$ ipython --no-banner

In [1]: import numpy as np

In [2]: np.set_printoptions(precision=1, suppress=True, linewidth=200)

In [3]: def rnd(a):
   ...:     return np.round(a, 1) + 0
   ...: 

In [4]: M = np.loadtxt("run4.csv", delimiter=",")

In [5]: M
Out[5]: 
array([[0., 0., 0., 1., 0., 0.],
       [0., 0., 1., 0., 0., 0.],
       [0., 1., 0., 0., 0., 0.],
       [1., 0., 0., 0., 0., 0.],
       [0., 0., 0., 0., 1., 0.],
       [0., 0., 0., 0., 0., 1.]])

In [6]: # symmetric, so the eigenvalues are real

In [7]: w1 = np.array([[-1, 0, -3],
   ...:     [1, 4, -5],
   ...:     [-4, -1, 4],
   ...:     [-5, 0, 0],
   ...:     [0, 2, -3],
   ...:     [-2, 5, -4]])

In [8]: beta = np.array([3, -2, -3])

In [9]: hid = np.maximum(M @ w1 + beta, 0)

In [10]: rnd((hid > 0).mean(axis=0))
Out[10]: array([0.7, 0.3, 0.2])

In [11]: (hid > 0).astype(int)
Out[11]: 
array([[0, 0, 0],
       [0, 0, 1],
       [1, 1, 0],
       [1, 0, 0],
       [1, 0, 0],
       [1, 1, 0]])

In [12]: W2 = np.array([[1, -3, -5], [-5, -2, -2], [4, -5, -2]])

In [13]: (hid @ W2).round(6).argmax(axis=1)
Out[13]: array([0, 0, 0, 0, 0, 1])

In [14]: B = M / np.linalg.norm(M, axis=1, keepdims=True)

In [15]: gram = B @ B.T

In [16]: gram
Out[16]: 
array([[1., 0., 0., 0., 0., 0.],
       [0., 1., 0., 0., 0., 0.],
       [0., 0., 1., 0., 0., 0.],
       [0., 0., 0., 1., 0., 0.],
       [0., 0., 0., 0., 1., 0.],
       [0., 0., 0., 0., 0., 1.]])

In [17]: vec = np.array([5, 3, 5, 4, 2, 0])

In [18]: y = M @ vec

In [19]: beta, lr = np.zeros(6), 1 / np.linalg.norm(M, 2) ** 2

In [20]: for i in range(25):
    ...:     beta -= lr * M.T @ (M @ beta - y)
    ...:     if i % 5 == 0: print(i, round(np.linalg.norm(M @ beta - y), 1))
    ...: 
0 0.0
5 0.0
10 0.0
15 0.0
20 0.0

In [21]: rnd(np.linalg.cond(M))
Out[21]: np.float64(1.0)

In [22]: data = np.load("m.npy")

In [23]: data
Out[23]: 
array([[ 0, -2, -2, -1, -3,  2,  3, -2, -1, -1,  1,  1],
       [ 0,  0,  2,  2,  3,  3, -2,  3, -3,  0, -1, -2],
       [ 0,  0,  0, -3,  1, -2, -1,  0, -2, -1,  1,  1],
       [ 0,  0,  0,  0, -3, -3,  0,  3, -1, -2, -1, -3],
       [ 0,  0,  0,  0,  0,  0,  0,  3,  2,  0,  2,  0],
       [ 0,  0,  0,  0,  0,  0, -3, -2, -3,  3,  0, -2],
       [ 0,  0,  0,  0,  0,  0,  0, -1, -1,  3,  1, -2],
       [ 0,  0,  0,  0,  0,  0,  0,  0, -3,  0,  1, -3],
       [ 0,  0,  0,  0,  0,  0,  0,  0,  0, -1,  1, -1],
       [ 0,  0,  0,  0,  0,  0,  0,  0,  0,  0, -1,  2],
       [ 0,  0,  0,  0,  0,  0,  0,  0,  0,  0,  0, -3],
       [ 0,  0,  0,  0,  0,  0,  0,  0,  0,  0,  0,  0]])

In [24]: # triangular

In [25]: vec = np.array([-2, 3, -1, -3, 3, 0, -3, -3, 0, 1, 2, -1])

In [26]: (data * vec).sum(axis=1)
Out[26]: array([-13,  -2,  15, -19,  -5,  20,  10,   5,   2,  -4,   3,   0])

In [27]: np.einsum("ij,j->i", data, vec)
Out[27]: array([-13,  -2,  15, -19,  -5,  20,  10,   5,   2,  -4,   3,   0])

In [28]: data @ np.eye(12)[6]
Out[28]: array([ 3., -2., -1.,  0.,  0., -3.,  0.,  0.,  0.,  0.,  0.,  0.])

In [29]: data @ vec
Out[29]: array([-13,  -2,  15, -19,  -5,  20,  10,   5,   2,  -4,   3,   0])
